>>> import numpy as np
>>> np.set_printoptions(precision=1, suppress=True, linewidth=200, sign=" ")
>>> rd = lambda a: np.round(a, 1) + 0
>>> mat = np.loadtxt("arr.csv", delimiter=",")
>>> mat
array([[ 2.,  1.,  0.,  0.,  0.,  0.,  0.,  0.,  0.,  0.,  0.],
       [ 0.,  2.,  1.,  0.,  0.,  0.,  0.,  0.,  0.,  0.,  0.],
       [ 0.,  0.,  2.,  1.,  0.,  0.,  0.,  0.,  0.,  0.,  0.],
       [ 0.,  0.,  0.,  2.,  1.,  0.,  0.,  0.,  0.,  0.,  0.],
       [ 0.,  0.,  0.,  0.,  2.,  1.,  0.,  0.,  0.,  0.,  0.],
       [ 0.,  0.,  0.,  0.,  0.,  2.,  1.,  0.,  0.,  0.,  0.],
       [ 0.,  0.,  0.,  0.,  0.,  0.,  2.,  1.,  0.,  0.,  0.],
       [ 0.,  0.,  0.,  0.,  0.,  0.,  0.,  2.,  1.,  0.,  0.],
       [ 0.,  0.,  0.,  0.,  0.,  0.,  0.,  0.,  2.,  1.,  0.],
       [ 0.,  0.,  0.,  0.,  0.,  0.,  0.,  0.,  0.,  2.,  1.],
       [ 0.,  0.,  0.,  0.,  0.,  0.,  0.,  0.,  0.,  0.,  2.]])
>>> f = np.array([2, 7])
>>> np.convolve(mat[4], f)
array([  0.,   0.,   0.,   0.,   4.,  16.,   7.,   0.,   0.,   0.,   0.,   0.])
>>> np.polyval(f, mat[4])
array([  7.,   7.,   7.,   7.,  11.,   9.,   7.,   7.,   7.,   7.,   7.])
>>> np.correlate(mat[4], mat[0], "full")
array([ 0.,  0.,  0.,  0.,  0.,  0.,  0.,  0.,  0.,  0.,  0.,  0.,  0.,  2.,  5.,  2.,  0.,  0.,  0.,  0.,  0.])
>>> rng = np.random.default_rng(646433)
>>> idx = rng.permutation(11)
>>> idx
array([  3,   6,   5,   9,   2,  10,   4,   1,   0,   8,   7])
>>> M2 = mat[idx][:, idx]
>>> np.diag(M2)
array([ 2.,  2.,  2.,  2.,  2.,  2.,  2.,  2.,  2.,  2.,  2.])
>>> np.trace(M2)
np.float64(22.0)
>>> rd(np.sort(np.abs(np.linalg.eigvals(M2))))
array([ 2.,  2.,  2.,  2.,  2.,  2.,  2.,  2.,  2.,  2.,  2.])
>>> rd(np.linalg.norm(mat, 2))
np.float64(3.0)
>>> rd(np.linalg.norm(mat) ** 2 / np.linalg.norm(mat, 2) ** 2)
np.float64(6.1)
>>> rd(np.linalg.norm(mat, "nuc"))
np.float64(23.3)
>>> th = np.radians(105)
>>> Rm = np.eye(11)
>>> Rm[2, 2] = Rm[8, 8] = np.cos(th)
>>> Rm[2, 8], Rm[8, 2] = -np.sin(th), np.sin(th)
>>> rd(Rm)
array([[ 1. ,  0. ,  0. ,  0. ,  0. ,  0. ,  0. ,  0. ,  0. ,  0. ,  0. ],
       [ 0. ,  1. ,  0. ,  0. ,  0. ,  0. ,  0. ,  0. ,  0. ,  0. ,  0. ],
       [ 0. ,  0. , -0.3,  0. ,  0. ,  0. ,  0. ,  0. , -1. ,  0. ,  0. ],
       [ 0. ,  0. ,  0. ,  1. ,  0. ,  0. ,  0. ,  0. ,  0. ,  0. ,  0. ],
       [ 0. ,  0. ,  0. ,  0. ,  1. ,  0. ,  0. ,  0. ,  0. ,  0. ,  0. ],
       [ 0. ,  0. ,  0. ,  0. ,  0. ,  1. ,  0. ,  0. ,  0. ,  0. ,  0. ],
       [ 0. ,  0. ,  0. ,  0. ,  0. ,  0. ,  1. ,  0. ,  0. ,  0. ,  0. ],
       [ 0. ,  0. ,  0. ,  0. ,  0. ,  0. ,  0. ,  1. ,  0. ,  0. ,  0. ],
       [ 0. ,  0. ,  1. ,  0. ,  0. ,  0. ,  0. ,  0. , -0.3,  0. ,  0. ],
       [ 0. ,  0. ,  0. ,  0. ,  0. ,  0. ,  0. ,  0. ,  0. ,  1. ,  0. ],
       [ 0. ,  0. ,  0. ,  0. ,  0. ,  0. ,  0. ,  0. ,  0. ,  0. ,  1. ]])
>>> M2 = mat @ Rm.T
>>> rd(np.linalg.svd(mat, compute_uv=False)), rd(np.linalg.svd(M2, compute_uv=False))
(array([ 3. ,  2.9,  2.8,  2.6,  2.4,  2.2,  1.9,  1.7,  1.4,  1.2,  1.1]), array([ 3. ,  2.9,  2.8,  2.6,  2.4,  2.2,  1.9,  1.7,  1.4,  1.2,  1.1]))
>>> E = np.loadtxt("m.csv", delimiter=",")
>>> E
array([[  5.,   7.,   2.,  -2.,  -7.,   1.,  -3.,  -1.,  -3.,  11.,   5.,  -2.,  -5.],
       [  1.,  -5.,  -6.,  -2.,   8.,   5.,  24., -10.,  14.,   1., -12.,  -2.,   4.],
       [ 23.,  13., -10., -14.,  10.,  19.,  18., -20.,  16.,  19.,  -2., -14., -22.],
       [ -2.,   2.,   4.,   2.,  -2.,  -4., -24.,  10., -12.,  -8.,  10.,   2.,  -4.],
       [-14.,  -6.,   8.,   9., -17., -13.,   6.,   7.,  -6.,   5.,  -3.,   9.,  20.],
       [-25., -15.,  10.,  15., -19., -20.,  12.,  11.,  -6.,  -2.,  -9.,  15.,  34.],
       [  6.,   2.,  -4.,  -4.,   1.,   6.,  21., -11.,  11.,  12.,  -7.,  -4.,  -1.],
       [ -8.,   0.,   8.,   6., -16., -10.,  -6.,   8., -10.,   6.,   4.,   6.,  10.],
       [ 23.,  13., -10., -14.,  14.,  19.,   6., -16.,  12.,  11.,   2., -14., -26.],
       [-13., -11.,   2.,   7.,  -1.,  -8.,   6.,   5.,   0., -10.,  -7.,   7.,  16.],
       [  2.,   2.,   0.,  -1.,  -2.,   1.,   3.,  -2.,   1.,   5.,   0.,  -1.,  -1.]])
>>> idx = rng.permutation(11)
>>> M2 = mat[:, idx] * rng.choice([-1, 1], 11)
>>> M2
array([[-0.,  0., -0.,  0.,  0., -0.,  2.,  0.,  1., -0.,  0.],
       [-0.,  0., -1.,  0.,  0., -0.,  0.,  0.,  2., -0.,  0.],
       [-0.,  0., -2.,  0.,  1., -0.,  0.,  0.,  0., -0.,  0.],
       [-0.,  0., -0.,  0.,  2., -0.,  0.,  1.,  0., -0.,  0.],
       [-1.,  0., -0.,  0.,  0., -0.,  0.,  2.,  0., -0.,  0.],
       [-2.,  0., -0.,  0.,  0., -0.,  0.,  0.,  0., -1.,  0.],
       [-0.,  0., -0.,  0.,  0., -1.,  0.,  0.,  0., -2.,  0.],
       [-0.,  0., -0.,  1.,  0., -2.,  0.,  0.,  0., -0.,  0.],
       [-0.,  0., -0.,  2.,  0., -0.,  0.,  0.,  0., -0.,  1.],
       [-0.,  1., -0.,  0.,  0., -0.,  0.,  0.,  0., -0.,  2.],
       [-0.,  2., -0.,  0.,  0., -0.,  0.,  0.,  0., -0.,  0.]])
>>> U, _, vt = np.linalg.svd(mat.T @ M2)
>>> rd(np.linalg.lstsq(mat, M2)[0])
array([[ 0.,  0.,  0.,  0.,  0.,  0.,  1.,  0.,  0.,  0.,  0.],
       [ 0.,  0.,  0.,  0.,  0.,  0.,  0.,  0.,  1.,  0.,  0.],
       [ 0.,  0., -1.,  0.,  0.,  0.,  0.,  0.,  0.,  0.,  0.],
       [ 0.,  0.,  0.,  0.,  1.,  0.,  0.,  0.,  0.,  0.,  0.],
       [ 0.,  0.,  0.,  0.,  0.,  0.,  0.,  1.,  0.,  0.,  0.],
       [-1.,  0.,  0.,  0.,  0.,  0.,  0.,  0.,  0.,  0.,  0.],
       [ 0.,  0.,  0.,  0.,  0.,  0.,  0.,  0.,  0., -1.,  0.],
       [ 0.,  0.,  0.,  0.,  0., -1.,  0.,  0.,  0.,  0.,  0.],
       [ 0.,  0.,  0.,  1.,  0.,  0.,  0.,  0.,  0.,  0.,  0.],
       [ 0.,  0.,  0.,  0.,  0.,  0.,  0.,  0.,  0.,  0.,  1.],
       [ 0.,  1.,  0.,  0.,  0.,  0.,  0.,  0.,  0.,  0.,  0.]])
>>> rd(U @ vt)
array([[ 0.,  0.,  0.,  0.,  0.,  0.,  1.,  0.,  0.,  0.,  0.],
       [ 0.,  0.,  0.,  0.,  0.,  0.,  0.,  0.,  1.,  0.,  0.],
       [ 0.,  0., -1.,  0.,  0.,  0.,  0.,  0.,  0.,  0.,  0.],
       [ 0.,  0.,  0.,  0.,  1.,  0.,  0.,  0.,  0.,  0.,  0.],
       [ 0.,  0.,  0.,  0.,  0.,  0.,  0.,  1.,  0.,  0.,  0.],
       [-1.,  0.,  0.,  0.,  0.,  0.,  0.,  0.,  0.,  0.,  0.],
       [ 0.,  0.,  0.,  0.,  0.,  0.,  0.,  0.,  0., -1.,  0.],
       [ 0.,  0.,  0.,  0.,  0., -1.,  0.,  0.,  0.,  0.,  0.],
       [ 0.,  0.,  0.,  1.,  0.,  0.,  0.,  0.,  0.,  0.,  0.],
       [ 0.,  0.,  0.,  0.,  0.,  0.,  0.,  0.,  0.,  0.,  1.],
       [ 0.,  1.,  0.,  0.,  0.,  0.,  0.,  0.,  0.,  0.,  0.]])
>>> idx
array([  5,  10,   2,   8,   3,   7,   0,   4,   1,   6,   9])
